In [1]: import numpy as np

In [2]: np.set_printoptions(precision=4, suppress=True, linewidth=160, floatmode="fixed")

In [3]: X = np.load("data.npy")

In [4]: print(X)
[[ 25  35 -15  15 -15]
 [ 35  49 -21  21 -21]
 [-15 -21   9  -9   9]
 [ 15  21  -9   9  -9]
 [-15 -21   9  -9   9]]

In [5]: vec = np.array([-6, 9, -2, -2, 4])

In [6]: print(np.einsum("ij,j->i", X, vec))
[105 147 -63  63 -63]

In [7]: print(X @ (2 * vec))
[ 210  294 -126  126 -126]

In [8]: print(X @ np.eye(5)[0])
[ 25.0000  35.0000 -15.0000  15.0000 -15.0000]

In [9]: print(X @ np.ones(5))
[ 45.0000  63.0000 -27.0000  27.0000 -27.0000]

In [10]: blk = np.stack([X, 5 * X, X[::-1]])

In [11]: print((blk @ X.T).shape)
(3, 5, 5)

In [12]: print(blk.shape)
(3, 5, 5)

In [13]: P = np.triu(np.array([[3, 2, 2, 1, 0],
    ...:     [2, -1, 0, 3, 3],
    ...:     [-3, 3, -1, 3, 0],
    ...:     [-2, -2, -1, 3, 3],
    ...:     [2, 0, -1, 0, 2]]), 1) + np.eye(5)

In [14]: Y = P @ X @ np.linalg.inv(P)

In [15]: print(P @ X - X @ P)
[[  55.0000   27.0000  -83.0000  -52.0000 -183.0000]
 [   0.0000  -70.0000  -70.0000 -119.0000 -210.0000]
 [  45.0000   93.0000    3.0000   78.0000   63.0000]
 [ -45.0000  -93.0000   -3.0000  -78.0000  -63.0000]
 [   0.0000   30.0000   30.0000   51.0000   90.0000]]

In [16]: print(np.trace(Y), np.trace(X))
101.0 101

In [17]: print(np.round(np.poly(Y), 4) + 0)
[   1.0000 -101.0000    0.0000    0.0000    0.0000    0.0000]

In [18]: print([round(float(x), 4) for x in np.linalg.svd(X, compute_uv=False)[:3]])
[101.0, 0.0, 0.0]

In [19]: print(round(float(np.linalg.norm(X, 2) / np.linalg.norm(X)), 4))
1.0

In [20]: print(np.linalg.matrix_rank(X, rtol=0.1))
1

In [21]: print(np.argsort(-np.linalg.norm(X, axis=0).round(6), kind="stable")[:3])
[1 0 2]

In [22]: rng = np.random.default_rng(658)

In [23]: lab = rng.permutation(5)

In [24]: print(lab)
[4 1 2 3 0]

In [25]: Y = X[lab][:, lab]

In [26]: print(np.diag(Y))
[ 9 49  9  9 25]

In [27]: print(round(np.linalg.det(Y), 4), round(np.linalg.det(X[lab]), 4))
-0.0 0.0

In [28]: print(np.round(np.sort(np.abs(np.linalg.eigvals(Y))), 4) + 0)
[  0.0000   0.0000   0.0000   0.0000 101.0000]

In [29]: print(np.allclose(Y, X))
False

In [30]: print(np.trace(Y))
101

In [31]: print(Y)
[[  9 -21   9  -9 -15]
 [-21  49 -21  21  35]
 [  9 -21   9  -9 -15]
 [ -9  21  -9   9  15]
 [-15  35 -15  15  25]]
